>>> import numpy as np
>>> import numpy.linalg as la
>>> np.set_printoptions(precision=2, suppress=True, linewidth=160)
>>> J = np.arange(60).reshape(12, 5) + 2
>>> print(J)
[[ 2  3  4  5  6]
 [ 7  8  9 10 11]
 [12 13 14 15 16]
 [17 18 19 20 21]
 [22 23 24 25 26]
 [27 28 29 30 31]
 [32 33 34 35 36]
 [37 38 39 40 41]
 [42 43 44 45 46]
 [47 48 49 50 51]
 [52 53 54 55 56]
 [57 58 59 60 61]]
>>> C = J[[0, 7]].astype(float)
>>> for _ in range(5):
...     lab = la.norm(J[:, None] - C, axis=-1).argmin(axis=1)
...     C = np.array([J[lab == j].mean(axis=0) for j in range(2)])
... 
>>> print(lab)
[0 0 0 0 0 0 1 1 1 1 1 1]
>>> print(C)
[[14.5 15.5 16.5 17.5 18.5]
 [44.5 45.5 46.5 47.5 48.5]]
>>> print(np.abs(C[1] - C[0]).argmax())
0
>>> X = np.loadtxt("run6.csv", delimiter=",")
>>> print(X)
[[-0.8 -1.2  0.9  1.   1.   0.5  0.1  0.3 -0.9 -0.5 -0.7]
 [ 0.   0.5 -0.1 -0.4  1.   0.6  0.7 -0.4  0.7 -0.1  0.9]
 [-0.7 -0.1  0.7  0.5  0.4 -1.1  0.1  1.6  0.   1.1 -1.7]
 [-0.1 -0.7  0.  -0.4  0.1 -1.2  0.1  1.2  0.5 -0.1  0.7]
 [ 2.7 -0.6  1.2  0.3  0.3 -0.4  0.4  0.9 -0.4  1.2  0.6]
 [ 0.5  1.1  0.6 -0.9 -1.   0.5  0.2 -1.7  1.1  0.  -1.6]
 [-0.6  1.3 -1.4  0.3  0.8 -0.1 -0.8  0.3 -0.5  2.3  0.9]
 [ 1.1 -1.5 -0.8 -1.6  0.1  0.4 -1.4 -0.6  1.   1.  -1.1]
 [ 1.3  1.7 -0.1  1.3  0.4  0.4  0.   0.7 -1.6  0.7 -0.2]
 [ 0.5  1.5  3.   1.   4.5  2.5  3.   0.   4.   9.5  6.5]
 [-0.1 -1.5  0.9 -0.1  0.4 -0.9  1.1  0.3 -0.4  1.   1.3]
 [-0.5 -1.2  0.2 -0.1  0.8  1.4  0.5  0.7 -0.3  0.5  1.1]
 [ 0.5 -0.5 -1.9  0.4  0.1 -0.2 -0.4 -0.2  0.3 -0.3  1.2]
 [-1.1 -0.8 -0.6  1.8 -0.8  0.3 -0.5 -1.5 -0.9  1.4  0.1]
 [-0.3 -0.1  0.7  1.8  1.2 -1.7  0.5  1.9 -0.8  0.   0. ]
 [ 0.   2.  -1.   0.4 -0.3  0.5  0.8 -0.6  0.1 -0.2  3. ]
 [ 3.5  2.1  0.5 -1.2  0.5  1.1 -1.1 -0.3  0.6 -1.6  0.7]
 [-0.1 -0.3 -2.3 -0.8  0.7 -0.8 -0.3 -0.3  0.2  0.  -2. ]
 [ 0.5 -1.  -0.2 -0.9  0.7  0.7  1.2  0.4 -0.3  1.3  0.4]
 [ 0.1 -1.8  0.4 -0.3  0.1  0.2 -0.4  0.5 -0.8  0.6 -0.3]
 [ 0.9  0.7 -0.5  0.8  0.4 -0.3  0.9  0.1 -2.1  0.6  0.7]
 [ 3.4  0.7  0.4 -1.1  0.2  0.8 -0.3  1.1 -0.1  1.4 -0.9]]
>>> vec = np.array([-1, -1, 1, 2, 1, -1, -1, -1, -2, 0, 2])
>>> rhs = X @ vec
>>> print(rhs)
[ 5.4 -0.9 -1.1  0.4  1.1 -8.2  2.7 -6.1  1.6  7.   5.6  2.7  1.6  7.8  6.8  2.6 -6.5 -5.8 -1.7  2.3  4.8 -8.9]
>>> print(np.round(la.pinv(X) @ X, 2) + 0)
[[1. 0. 0. 0. 0. 0. 0. 0. 0. 0. 0.]
 [0. 1. 0. 0. 0. 0. 0. 0. 0. 0. 0.]
 [0. 0. 1. 0. 0. 0. 0. 0. 0. 0. 0.]
 [0. 0. 0. 1. 0. 0. 0. 0. 0. 0. 0.]
 [0. 0. 0. 0. 1. 0. 0. 0. 0. 0. 0.]
 [0. 0. 0. 0. 0. 1. 0. 0. 0. 0. 0.]
 [0. 0. 0. 0. 0. 0. 1. 0. 0. 0. 0.]
 [0. 0. 0. 0. 0. 0. 0. 1. 0. 0. 0.]
 [0. 0. 0. 0. 0. 0. 0. 0. 1. 0. 0.]
 [0. 0. 0. 0. 0. 0. 0. 0. 0. 1. 0.]
 [0. 0. 0. 0. 0. 0. 0. 0. 0. 0. 1.]]
>>> try:
...     la.solve(X, rhs)
... except la.LinAlgError as e:
...     print("failed:", e)
... 
failed: Last 2 dimensions of the array must be square
>>> rng = np.random.default_rng(897833)
>>> rhs = rhs + 0.1 * rng.normal(size=22)
>>> print(rhs)
[ 5.2  -0.8  -1.22  0.37  0.89 -8.17  2.49 -6.01  1.58  7.1   5.59  2.69  1.59  7.67  6.83  2.82 -6.45 -5.73 -1.57  2.14  4.87 -9.11]
>>> coef, *_ = la.lstsq(X, rhs)
>>> print(coef)
[-1.   -0.98  0.96  1.97  1.02 -1.01 -0.9  -1.04 -1.97 -0.04  2.01]
>>> print(np.round(X.T @ (rhs - X @ coef), 2) + 0)
[0. 0. 0. 0. 0. 0. 0. 0. 0. 0. 0.]
>>> print(round(float(la.norm(rhs - X @ coef)), 2))
0.34
>>> gram = np.cov(J, rowvar=False)
>>> print(np.corrcoef(J[:, 3], J[:, 0])[0, 1])
1.0
>>> print(np.median(J, axis=0))
[29.5 30.5 31.5 32.5 33.5]
>>> print(J.std(axis=0))
[17.26 17.26 17.26 17.26 17.26]
>>> print(np.polyfit(J[:, 3], J[:, 0], 1))
[ 1. -3.]
>>> print(gram.shape)
(5, 5)
>>> print(np.round(la.eigvalsh(gram)[::-1], 2) + 0)
[1625.    0.    0.    0.    0.]
>>> hat = X @ la.solve(X.T @ X, X.T)
>>> print(np.round(hat @ X[:, 2], 2) + 0)
[ 0.9 -0.1  0.7  0.   1.2  0.6 -1.4 -0.8 -0.1  3.   0.9  0.2 -1.9 -0.6  0.7 -1.   0.5 -2.3 -0.2  0.4 -0.5  0.4]
>>> print(np.trace(hat))
11.0
>>> print(np.round(la.eigvalsh(hat), 2) + 0)
[0. 0. 0. 0. 0. 0. 0. 0. 0. 0. 0. 1. 1. 1. 1. 1. 1. 1. 1. 1. 1. 1.]
>>> print(la.matrix_rank(np.eye(22) - hat))
11
>>> print(np.allclose(hat @ hat, hat))
True
>>> feats = np.array([[-1.0, 0.0, 0.0, 0.0, 0.0],
...     [0.0, 1.0, 0.0, 0.0, 0.0],
...     [0.0, 0.0, 1.0, 0.0, 0.0],
...     [0.0, 0.0, 0.0, -1.0, 0.0],
...     [0.0, 0.0, 0.0, 0.0, 1.0]])
>>> print(feats)
[[-1.  0.  0.  0.  0.]
 [ 0.  1.  0.  0.  0.]
 [ 0.  0.  1.  0.  0.]
 [ 0.  0.  0. -1.  0.]
 [ 0.  0.  0.  0.  1.]]
>>> ev, evecs = la.eigh(feats)
>>> vec = np.array([-1, 1, -3, -2, 3])
>>> print(np.round(vec @ feats @ vec / (vec @ vec), 2), ev[0], ev[-1])
0.58 -1.0 1.0
>>> print(evecs * np.abs(ev) @ evecs.T)
[[1. 0. 0. 0. 0.]
 [0. 1. 0. 0. 0.]
 [0. 0. 1. 0. 0.]
 [0. 0. 0. 1. 0.]
 [0. 0. 0. 0. 1.]]
>>> print(la.matrix_power(feats, 4))
[[1. 0. 0. 0. 0.]
 [0. 1. 0. 0. 0.]
 [0. 0. 1. 0. 0.]
 [0. 0. 0. 1. 0.]
 [0. 0. 0. 0. 1.]]
>>> print(np.allclose(feats, feats.T))
True
>>> print(np.trace(feats))
1.0
>>> print((feats + feats.T) / 2)
[[-1.  0.  0.  0.  0.]
 [ 0.  1.  0.  0.  0.]
 [ 0.  0.  1.  0.  0.]
 [ 0.  0.  0. -1.  0.]
 [ 0.  0.  0.  0.  1.]]
>>> print(round(float(la.det(feats)), 2))
1.0
>>> print(np.allclose(feats @ feats.T, feats.T @ feats))
True
>>> print(feats @ feats)
[[1. 0. 0. 0. 0.]
 [0. 1. 0. 0. 0.]
 [0. 0. 1. 0. 0.]
 [0. 0. 0. 1. 0.]
 [0. 0. 0. 0. 1.]]
>>> print(round(la.eigvalsh(feats).min(), 2))
-1.0
>>> try:
...     la.cholesky(feats)
... except la.LinAlgError as e:
...     print(repr(e))
... 
LinAlgError('Matrix is not positive definite')
>>> arr = np.load("a.npy")
>>> print(arr)
[[ 1  0  0  0  0  0  0  0]
 [ 5  1  0  0  0  0  0  0]
 [-7  2  1  0  0  0  0  0]
 [ 7 -6 -1  1  0  0  0  0]
 [ 1 -3 -2  9  1  0  0  0]
 [-6  6  1 -7 -9  1  0  0]
 [-2  5 -2  0 -4 -9  1  0]
 [-6  3 -4  6 -5  7  2  1]]
>>> other = arr / np.sqrt((arr ** 2).mean(axis=1, keepdims=True))
>>> print(other[2])
[-2.69  0.77  0.38  0.    0.    0.    0.    0.  ]
>>> print(la.matrix_rank(other) == la.matrix_rank(arr))
True
>>> print(la.matrix_rank(arr - arr.mean(axis=1, keepdims=True)))
7
>>> vec = np.array([1, 2, 3, 4, 1, 5, 8, 4])
>>> h = np.maximum(arr @ vec, 0)
>>> print(np.tanh(arr @ vec))
[ 0.76  1.    0.   -1.    1.   -1.   -1.    1.  ]
>>> print(np.maximum(arr @ vec, 0) - np.maximum(-arr @ vec, 0))
[  1   7   0  -4  26 -23 -39  62]
>>> print(arr.T @ h)
[-310  115 -300  606 -284  434  124   62]
>>> print(h)
[ 1  7  0  0 26  0  0 62]
>>> print(arr * (h > 1e-9)[:, None])
[[ 1  0  0  0  0  0  0  0]
 [ 5  1  0  0  0  0  0  0]
 [ 0  0  0  0  0  0  0  0]
 [ 0  0  0  0  0  0  0  0]
 [ 1 -3 -2  9  1  0  0  0]
 [ 0  0  0  0  0  0  0  0]
 [ 0  0  0  0  0  0  0  0]
 [-6  3 -4  6 -5  7  2  1]]
>>> print(arr.mean(axis=0))
[-0.88  1.   -0.88  1.12 -2.12 -0.12  0.38  0.12]
>>> np.zeros(8, 8)
Traceback (most recent call last):
  File "<python-input-66>", line 1, in <module>
    np.zeros(8, 8)
    ~~~~~~~~^^^^^^
TypeError: Cannot interpret '8' as a data type
>>> print(np.count_nonzero(arr))
35
>>> print(np.round(la.svd(arr, compute_uv=False), 2) + 0)
[19.47 14.3  10.41  8.01  3.92  1.87  0.27  0.  ]
>>> F = np.array([[0.5, 0.8, 0.1, 0.4, 0.3, -1.1],
...     [1.0, 1.4, -0.2, 0.6, 2.4, 0.5],
...     [0.0, 1.3, -0.9, 1.0, -1.2, -0.7],
...     [-1.9, -0.9, 0.7, 1.4, -1.0, 1.1],
...     [-1.3, -1.0, -0.2, 2.5, -2.5, -0.4],
...     [-0.5, 0.7, 1.8, 1.0, 1.3, -0.8],
...     [0.7, -0.6, 0.6, -2.2, 2.0, 0.7],
...     [-2.0, -1.0, 1.6, -1.1, 0.8, 1.8],
...     [-0.7, -0.3, 0.2, 1.1, 1.0, 0.8],
...     [0.9, -0.7, -1.5, -0.1, 0.8, 1.0],
...     [-1.1, -1.8, -0.7, 0.7, 0.4, 0.3]])
>>> F[8] = F[0] + 0.02 * rng.normal(size=6)
>>> print(F)
[[ 0.5   0.8   0.1   0.4   0.3  -1.1 ]
 [ 1.    1.4  -0.2   0.6   2.4   0.5 ]
 [ 0.    1.3  -0.9   1.   -1.2  -0.7 ]
 [-1.9  -0.9   0.7   1.4  -1.    1.1 ]
 [-1.3  -1.   -0.2   2.5  -2.5  -0.4 ]
 [-0.5   0.7   1.8   1.    1.3  -0.8 ]
 [ 0.7  -0.6   0.6  -2.2   2.    0.7 ]
 [-2.   -1.    1.6  -1.1   0.8   1.8 ]
 [ 0.48  0.83  0.08  0.37  0.32 -1.08]
 [ 0.9  -0.7  -1.5  -0.1   0.8   1.  ]
 [-1.1  -1.8  -0.7   0.7   0.4   0.3 ]]
>>> F @ F
Traceback (most recent call last):
  File "<python-input-72>", line 1, in <module>
    F @ F
    ~~^~~
ValueError: matmul: Input operand 1 has a mismatch in its core dimension 0, with gufunc signature (n?,k),(k,m?)->(n?,m?) (size 11 is different from 6)
>>> gram = F.T @ F
>>> print(la.eigvalsh(gram)[::-1])
[36.19 25.32 12.77  7.28  3.05  0.72]
>>> print(np.allclose(gram, gram.T))
True
>>> print(la.matrix_rank(gram))
6
>>> print(np.round(np.trace(gram), 2), round((F ** 2).sum(), 2))
85.35 85.35
>>> O, evecs = la.qr(F[:, :2])[0], la.qr(F[:, 2:])[0]
>>> sigma = la.svd(O.T @ evecs, compute_uv=False)
>>> print(np.degrees(np.arccos(sigma.clip(0, 1))))
[22.4 49.2]
>>> print((sigma > 0.9).sum())
1
>>> print(round(float(la.norm(O @ O.T - evecs @ evecs.T, 2)), 2))
1.0
>>> vec = np.array([-1, 1, -1, 1, -2, 1])
>>> rhs = F @ vec
>>> coef, lr = np.zeros(6), 1 / la.norm(F, 2) ** 2
>>> for i in range(4):
...     coef -= lr * F.T @ (F @ coef - rhs)
...     if i % 1 == 0: print(i, round(la.norm(F @ coef - rhs), 2))
... 
0 3.41
1 3.01
2 2.71
3 2.46
>>> print(coef)
[-0.62  0.02 -0.62  1.14 -1.76  0.12]
>>> m1 = np.loadtxt("w.csv", delimiter=",")
>>> print(m1)
[[3. 3. 4. 4. 2. 2. 2.]
 [1. 1. 2. 2. 0. 0. 0.]
 [2. 2. 3. 3. 1. 1. 1.]
 [2. 2. 3. 3. 1. 1. 1.]
 [1. 1. 2. 2. 0. 0. 0.]
 [1. 1. 2. 2. 0. 0. 0.]]
>>> print(np.allclose(m1[:-1].T @ la.lstsq(m1[:-1].T, m1[-1])[0], m1[-1]))
True
>>> print(np.unique(m1.round(6), axis=0).shape)
(3, 7)
>>> print(la.lstsq(m1[:-1].T, m1[-1])[2])
2
>>> print(np.round(np.trace(la.pinv(m1) @ m1), 2))
2.0
>>> U, sigma, Vt = la.svd(m1)
>>> print(np.argmax(sigma[:-1] / (sigma[1:] + 1e-6)) + 1)
2
>>> print(sigma.round(2) + 0)
[12.05  2.16  0.    0.    0.    0.  ]
>>> other = U[:, :2] @ np.diag(sigma[:2]) @ Vt[:2]
>>> print(round(float(la.norm(m1 - other) / la.norm(m1)), 2))
0.0
>>> print(np.round(la.norm(m1 - other, 2), 2), round(float(sigma[2]), 2))
0.0 0.0
>>> f = np.array([7, -7, 8])
>>> print(np.convolve(F[3], f))
[-13.3   7.   -4.   -2.3 -11.2  25.9 -15.7   8.8]
>>> W0 = np.load("arr.npy")
>>> print(W0)
[[-0.15 -0.1  -0.42  0.5  -0.1   0.05 -0.73]
 [ 0.87 -0.11  0.16  0.05 -0.13  0.4  -0.18]
 [ 0.31 -0.12 -0.4  -0.4  -0.37 -0.66 -0.09]
 [-0.31 -0.44 -0.04 -0.63 -0.18  0.47 -0.23]
 [-0.15 -0.42  0.32  0.39 -0.69 -0.07  0.26]
 [ 0.1  -0.77 -0.05  0.14  0.57 -0.2   0.12]
 [ 0.05 -0.01 -0.73  0.13 -0.11  0.37  0.55]]
>>> other = np.array([[-2, 3, 1],
...     [3, -3, 3],
...     [0, 0, 1],
...     [0, 3, -2],
...     [2, 1, -1],
...     [1, 2, -3],
...     [2, 3, 1]])
>>> print(np.einsum("ik,kj->ij", W0, other))
[[-1.59 -0.84 -2.66]
 [-2.3   3.21 -0.65]
 [-2.54 -1.87  2.6 ]
 [-1.04 -1.42 -1.87]
 [-1.89  1.9  -0.7 ]
 [-1.34  3.57 -2.4 ]
 [ 1.13  2.84 -1.42]]
